$ python -q
>>> import numpy as np
>>> import numpy.linalg as la
>>> np.set_printoptions(precision=3, suppress=True, linewidth=200)
>>> other = np.array([[0, 6], [0, 3]])
>>> Z = np.array([[-8, 1], [7, -2]])
>>> m1 = np.kron(other, Z)
>>> m1
array([[  0,   0, -48,   6],
       [  0,   0,  42, -12],
       [  0,   0, -24,   3],
       [  0,   0,  21,  -6]])
>>> # null space of dimension 2
>>> Uu, sigma, Vh = la.svd(m1)
>>> vecs = Vh[:(sigma > 1e-8).sum()]
>>> rng = np.random.default_rng(74648)
>>> x = m1[2] + -2 * m1[3] + rng.integers(2) * np.eye(4)[3]
>>> x
array([  0.,   0., -66.,  16.])
>>> np.allclose(vecs.T @ vecs @ x, x)
True
>>> np.round(vecs.T @ vecs, 3) + 0
array([[0., 0., 0., 0.],
       [0., 0., 0., 0.],
       [0., 0., 1., 0.],
       [0., 0., 0., 1.]])
>>> la.matrix_rank(np.vstack([m1, x]))
np.int64(2)
>>> round(la.norm(x - vecs.T @ vecs @ x), 3)
np.float64(0.0)
>>> T = np.stack([m1, 2 * m1, m1[::-1]])
>>> np.einsum("bij,cij->bc", T, T)
array([[ 5310, 10620, -4176],
       [10620, 21240, -8352],
       [-4176, -8352,  5310]])
>>> la.det(T)
array([0., 0., 0.])
>>> (T @ m1.T).shape
(3, 4, 4)
>>> T.sum(axis=0)
array([[   0,    0, -123,   12],
       [   0,    0,  102,  -33],
       [   0,    0,  -30,   -3],
       [   0,    0,   15,  -12]])
>>> la.matrix_rank(T.reshape(3, -1))
np.int64(2)
>>> T.shape
(3, 4, 4)
>>> f = np.array([0, 2])
>>> np.cross(m1[2, :3], m1[3, :3])
array([0, 0, 0])
>>> np.correlate(m1[2], m1[3], "full")
array([   0,    0,  144, -522,   63,    0,    0])
>>> A = np.loadtxt("x.csv", delimiter=",")
>>> A
array([[-1.184, -2.03 , -0.663, -1.588],
       [-1.351, -2.293, -0.999, -1.79 ],
       [ 0.619,  0.465,  0.149,  0.28 ],
       [-2.889, -3.902, -1.331, -3.156],
       [ 0.846,  0.842,  0.189,  0.645],
       [-1.629, -2.857, -1.389, -2.25 ],
       [-0.576, -0.728, -0.823, -0.486],
       [-2.029, -2.35 , -1.282, -1.663],
       [ 1.684,  3.314,  1.34 ,  1.601],
       [-1.735, -3.122, -1.474, -2.258],
       [-1.005, -0.216, -0.321, -0.112],
       [-2.767, -4.553, -0.814, -2.353],
       [ 5.945,  9.043,  2.76 ,  5.443],
       [ 4.251,  5.996,  1.925,  4.031],
       [-1.397, -2.066, -1.299, -1.292],
       [-0.937, -1.529, -0.488, -0.753],
       [ 0.094, -0.304,  0.138, -0.268],
       [ 1.169,  0.831,  0.666, -0.119],
       [-0.39 , -0.568, -0.065, -0.27 ],
       [ 0.446,  0.496,  0.447,  0.27 ]])
>>> C2 = np.cov(A, rowvar=False)
>>> np.corrcoef(A.T)
array([[1.   , 0.987, 0.956, 0.978],
       [0.987, 1.   , 0.955, 0.989],
       [0.956, 0.955, 1.   , 0.952],
       [0.978, 0.989, 0.952, 1.   ]])
>>> la.eigvalsh(C2)[::-1]
array([21.143,  0.116,  0.094,  0.059])
>>> C2.shape
(4, 4)
>>> np.median(A, axis=0)
array([-0.756, -0.648, -0.404, -0.378])
>>> [round(float(x), 3) for x in la.svd(A, compute_uv=False)[:3]]
[20.141, 1.495, 1.457]
>>> np.abs(la.svd(A)[2][-1])
array([0.488, 0.588, 0.297, 0.572])
>>> round(la.norm(A, 2) / la.norm(A), 3)
np.float64(0.993)
>>> F = np.loadtxt("m.csv", delimiter=",")
>>> F
array([[ 1.424,  1.412, -2.428, -1.394,  4.764, -7.576, -2.838],
       [ 0.031,  5.302,  0.635, -3.755,  4.86 ,  5.453,  2.007],
       [ 6.39 ,  4.036,  2.696,  0.888,  0.038,  5.416,  2.343],
       [-0.473, -4.271, -0.856, -5.957, -4.371,  4.682, -2.071],
       [-3.8  , -1.257, -4.829,  3.717, -2.722, -5.957,  1.989],
       [ 0.398,  3.818,  2.946, -1.102,  4.092, -1.417, -7.525],
       [ 1.083,  6.246, -3.773,  1.387, -1.455, -6.207, -1.734],
       [-3.935, -1.237,  6.386,  3.664,  0.214,  0.204, -5.357],
       [-0.442,  3.891, -0.762, -5.535,  1.653, -0.007, -7.121],
       [ 1.307,  4.108, -2.721,  0.251,  6.361,  3.627,  4.51 ],
       [-3.002,  5.626, -3.013, -1.653,  6.823, -0.952,  0.237],
       [-3.834,  2.071,  1.445, -5.036, -0.549,  6.766,  2.734],
       [-0.384,  5.715, -6.753, -0.782,  4.354, -0.722, -1.229]])
>>> x = np.array([-3, -1, -3, 1, -3, 2, 1])
>>> target = F @ x
>>> la.lstsq(F, target)[0]
array([-3., -1., -3.,  1., -3.,  2.,  1.])
>>> la.solve(F.T @ F, F.T @ target)
array([-3., -1., -3.,  1., -3.,  2.,  1.])
>>> target = target + 0.3 * rng.normal(size=13)
>>> target
array([-31.931, -13.17 , -17.488,  22.602,  28.997, -37.559,  -6.495,  -7.941, -17.924,  -6.799, -11.268,  18.025,  -1.357])
>>> b, *_ = la.lstsq(F, target)
>>> b
array([-3.005, -1.007, -2.95 ,  0.975, -2.994,  1.955,  1.028])
>>> b.round()
array([-3., -1., -3.,  1., -3.,  2.,  1.])
>>> [round(float(la.norm(la.solve(F.T @ F + lam * np.eye(7), F.T @ target))), 2) for lam in (0, 1, 10, 100)]
[5.79, 5.7, 5.13, 3.22]
>>> P = F @ la.solve(F.T @ F, F.T)
>>> np.round(np.trace(P), 3)
np.float64(7.0)
>>> P @ F[:, 0]
array([ 1.424,  0.031,  6.39 , -0.473, -3.8  ,  0.398,  1.083, -3.935, -0.442,  1.307, -3.002, -3.834, -0.384])
>>> np.round(la.eigvalsh(P), 3) + 0
array([0., 0., 0., 0., 0., 0., 1., 1., 1., 1., 1., 1., 1.])
>>> other = np.c_[F[:, :2] @ np.array([[0, -6], [-8, 7]]), np.array([-1, -2, -2, 1, -1, 0, 2, -2, -2, 0, -2, 1, 1])]
>>> other
array([[-11.296,   1.34 ,  -1.   ],
       [-42.416,  36.928,  -2.   ],
       [-32.288, -10.088,  -2.   ],
       [ 34.168, -27.059,   1.   ],
       [ 10.056,  14.001,  -1.   ],
       [-30.544,  24.338,   0.   ],
       [-49.968,  37.224,   2.   ],
       [  9.896,  14.951,  -2.   ],
       [-31.128,  29.889,  -2.   ],
       [-32.864,  20.914,   0.   ],
       [-45.008,  57.394,  -2.   ],
       [-16.568,  37.501,   1.   ],
       [-45.72 ,  42.309,   1.   ]])
>>> np.round(la.lstsq(F, other[:, 0])[0], 3) + 0
array([ 0., -8.,  0.,  0.,  0.,  0.,  0.])
>>> np.round(la.norm(other - F @ la.lstsq(F, other)[0], axis=0), 3) + 0
array([0.   , 0.   , 4.395])
>>> la.norm(la.qr(F)[0].T @ other, axis=0) ** 2 / ((other ** 2).sum(axis=0) + 1e-12)
array([1.   , 1.   , 0.334])
>>> T = np.stack([F, 4 * F, F[::-1]])
>>> la.norm(T, axis=(1, 2))
array([ 36.056, 144.223,  36.056])
>>> (T @ F.T).shape
(3, 13, 13)
>>> la.matrix_rank(T)
array([7, 7, 7])
>>> np.einsum("bij,cij->bc", T, T)
array([[ 1300.017,  5200.067,   275.735],
       [ 5200.067, 20800.269,  1102.94 ],
       [  275.735,  1102.94 ,  1300.017]])
>>> E = np.load("out8.npy")
>>> E
array([[  0,   0,   0,   0,   0],
       [  0,  -6,   9,  -9,   9],
       [  0,   0,   0,   0,   0],
       [  0, -10,  15, -15,  15],
       [  0,  -8,  12, -12,  12],
       [  0,  -8,  12, -12,  12],
       [  0,  -2,   3,  -3,   3],
       [  0,   0,   0,   0,   0]])
>>> # column 4 repeats column 2
>>> round(la.norm(E, 2) / la.norm(E), 3)
np.float64(1.0)
>>> la.cond(E) > 100
np.True_
>>> E @ la.pinv(E) @ E
array([[  0.,   0.,   0.,   0.,   0.],
       [  0.,  -6.,   9.,  -9.,   9.],
       [  0.,   0.,   0.,   0.,   0.],
       [  0., -10.,  15., -15.,  15.],
       [  0.,  -8.,  12., -12.,  12.],
       [  0.,  -8.,  12., -12.,  12.],
       [  0.,  -2.,   3.,  -3.,   3.],
       [  0.,   0.,   0.,   0.,   0.]])
>>> np.allclose(E[:-1].T @ la.lstsq(E[:-1].T, E[-1])[0], E[-1])
True
>>> np.abs(np.diag(la.qr(E)[1])) > 1e-9
array([False,  True, False, False, False])
>>> np.unique(E.round(6), axis=0).shape
(5, 5)
>>> np.round(np.trace(la.pinv(E) @ E), 3)
np.float64(1.0)
